% python3 -q
>>> import numpy as np
>>> from numpy import linalg as LA
>>> np.set_printoptions(precision=2, suppress=True, linewidth=100)
>>> mat = np.array([[0, 0, 3, 0, 0, 0, 0],
...     [0, 0, 0, 0, 0, 0, 2],
...     [0, 0, 0, 0, 0, 0, 0],
...     [-4, -5, 0, 0, -5, 0, -5],
...     [0, 0, 0, 0, 0, 0, 0]])
>>> mat
array([[ 0,  0,  3,  0,  0,  0,  0],
       [ 0,  0,  0,  0,  0,  0,  2],
       [ 0,  0,  0,  0,  0,  0,  0],
       [-4, -5,  0,  0, -5,  0, -5],
       [ 0,  0,  0,  0,  0,  0,  0]])
>>> u = np.array([5, 1])
>>> np.cross(mat[0, :3], mat[1, :3])
array([0, 0, 0])
>>> np.convolve(mat[0], u)
array([ 0,  0, 15,  3,  0,  0,  0,  0])
>>> np.count_nonzero(mat)
np.int64(6)
>>> mat.sum(axis=1)
array([  3,   2,   0, -19,   0])
>>> mat.sum(axis=0)
array([-4, -5,  3,  0, -5,  0, -3])
>>> LA.matrix_rank(mat)
np.int64(3)
>>> np.abs(mat).max()
np.int64(5)
>>> mat.shape
(5, 7)
>>> ang = np.radians(135)
>>> R = np.eye(7)
>>> R[1, 1] = R[3, 3] = np.cos(ang)
>>> R[1, 3], R[3, 1] = -np.sin(ang), np.sin(ang)
>>> R
array([[ 1.  ,  0.  ,  0.  ,  0.  ,  0.  ,  0.  ,  0.  ],
       [ 0.  , -0.71,  0.  , -0.71,  0.  ,  0.  ,  0.  ],
       [ 0.  ,  0.  ,  1.  ,  0.  ,  0.  ,  0.  ,  0.  ],
       [ 0.  ,  0.71,  0.  , -0.71,  0.  ,  0.  ,  0.  ],
       [ 0.  ,  0.  ,  0.  ,  0.  ,  1.  ,  0.  ,  0.  ],
       [ 0.  ,  0.  ,  0.  ,  0.  ,  0.  ,  1.  ,  0.  ],
       [ 0.  ,  0.  ,  0.  ,  0.  ,  0.  ,  0.  ,  1.  ]])
>>> A2 = mat @ R.T
>>> print(LA.svd(mat, compute_uv=False), LA.svd(A2, compute_uv=False))
[9.6  3.   1.69 0.   0.  ] [9.6  3.   1.69 0.   0.  ]
>>> np.round(LA.det(R), 2), round(float(np.trace(R)), 2)
(np.float64(1.0), 3.59)
>>> left, sigma, vt = LA.svd(mat)
>>> vecs = vt[:(sigma > 1e-8).sum()]
>>> rng = np.random.default_rng(6743)
>>> x = mat[1] + 5 * mat[3] + rng.integers(2) * np.eye(7)[6]
>>> x
array([-20., -25.,   0.,   0., -25.,   0., -22.])
>>> np.diag(vecs.T @ vecs)
array([0.24, 0.38, 1.  , 0.  , 0.38, 0.  , 1.  ])
>>> print(np.allclose(vecs.T @ vecs @ x, x))
True
>>> print(LA.matrix_rank(np.vstack([mat, x])))
3
>>> rank = LA.matrix_rank(mat)
>>> print(rank)
3
>>> N = LA.svd(mat)[2][rank:].T
>>> print([int(LA.matrix_rank(mat[:, :j + 1])) for j in range(7)])
[1, 1, 2, 2, 2, 2, 3]
>>> N @ N.T
array([[ 0.76, -0.3 ,  0.  ,  0.  , -0.3 ,  0.  ,  0.  ],
       [-0.3 ,  0.62,  0.  ,  0.  , -0.38,  0.  ,  0.  ],
       [ 0.  ,  0.  ,  0.  ,  0.  ,  0.  ,  0.  ,  0.  ],
       [ 0.  ,  0.  ,  0.  ,  1.  ,  0.  ,  0.  ,  0.  ],
       [-0.3 , -0.38,  0.  ,  0.  ,  0.62,  0.  ,  0.  ],
       [ 0.  ,  0.  ,  0.  ,  0.  ,  0.  ,  1.  ,  0.  ],
       [ 0.  ,  0.  ,  0.  ,  0.  ,  0.  ,  0.  ,  0.  ]])
>>> [int(LA.matrix_rank(mat[:i])) for i in range(1, len(mat) + 1)]
[1, 2, 2, 3, 3]
>>> E = np.load("dump.npy")
>>> E
array([[1, 0, 1, 2, 2, 1, 1, 1, 2, 2],
       [0, 0, 0, 2, 0, 0, 1, 1, 2, 2],
       [2, 1, 0, 1, 1, 1, 0, 2, 1, 0],
       [1, 0, 0, 0, 1, 1, 1, 0, 2, 1],
       [0, 1, 2, 1, 0, 0, 1, 2, 0, 2],
       [2, 1, 1, 0, 2, 1, 2, 1, 0, 1],
       [0, 0, 0, 0, 0, 0, 1, 2, 1, 1],
       [0, 0, 2, 0, 1, 0, 2, 2, 0, 0],
       [1, 0, 1, 6, 2, 1, 3, 3, 6, 6]])
>>> W = np.array([[-6, 8],
...     [-8, -3],
...     [9, 9],
...     [-8, 0],
...     [9, 2],
...     [-3, -7],
...     [-2, -4],
...     [8, -5],
...     [5, -7],
...     [-9, -7]])
>>> coef = np.array([0, 0])
>>> hid = np.maximum(E @ W + coef, 0)
>>> print(hid)
[[ 0  0]
 [ 0  0]
 [ 0  0]
 [ 0  0]
 [ 0  0]
 [ 0  0]
 [10  0]
 [39  2]
 [ 0  0]]
>>> (hid > 0).astype(int)
array([[0, 0],
       [0, 0],
       [0, 0],
       [0, 0],
       [0, 0],
       [0, 0],
       [1, 0],
       [1, 1],
       [0, 0]])
>>> (hid > 0).mean(axis=0)
array([0.22, 0.11])
>>> LA.matrix_rank(hid)
np.int64(2)
>>> Z = np.array([[-4, -8], [7, 9]])
>>> hid @ Z
array([[   0,    0],
       [   0,    0],
       [   0,    0],
       [   0,    0],
       [   0,    0],
       [   0,    0],
       [ -40,  -80],
       [-142, -294],
       [   0,    0]])
>>> print(W @ Z)
[[  80  120]
 [  11   37]
 [  27    9]
 [  32   64]
 [ -22  -54]
 [ -37  -39]
 [ -20  -20]
 [ -67 -109]
 [ -69 -103]
 [ -13    9]]
>>> (hid @ Z).round(6).argmax(axis=1)
array([0, 0, 0, 0, 0, 0, 0, 0, 0])
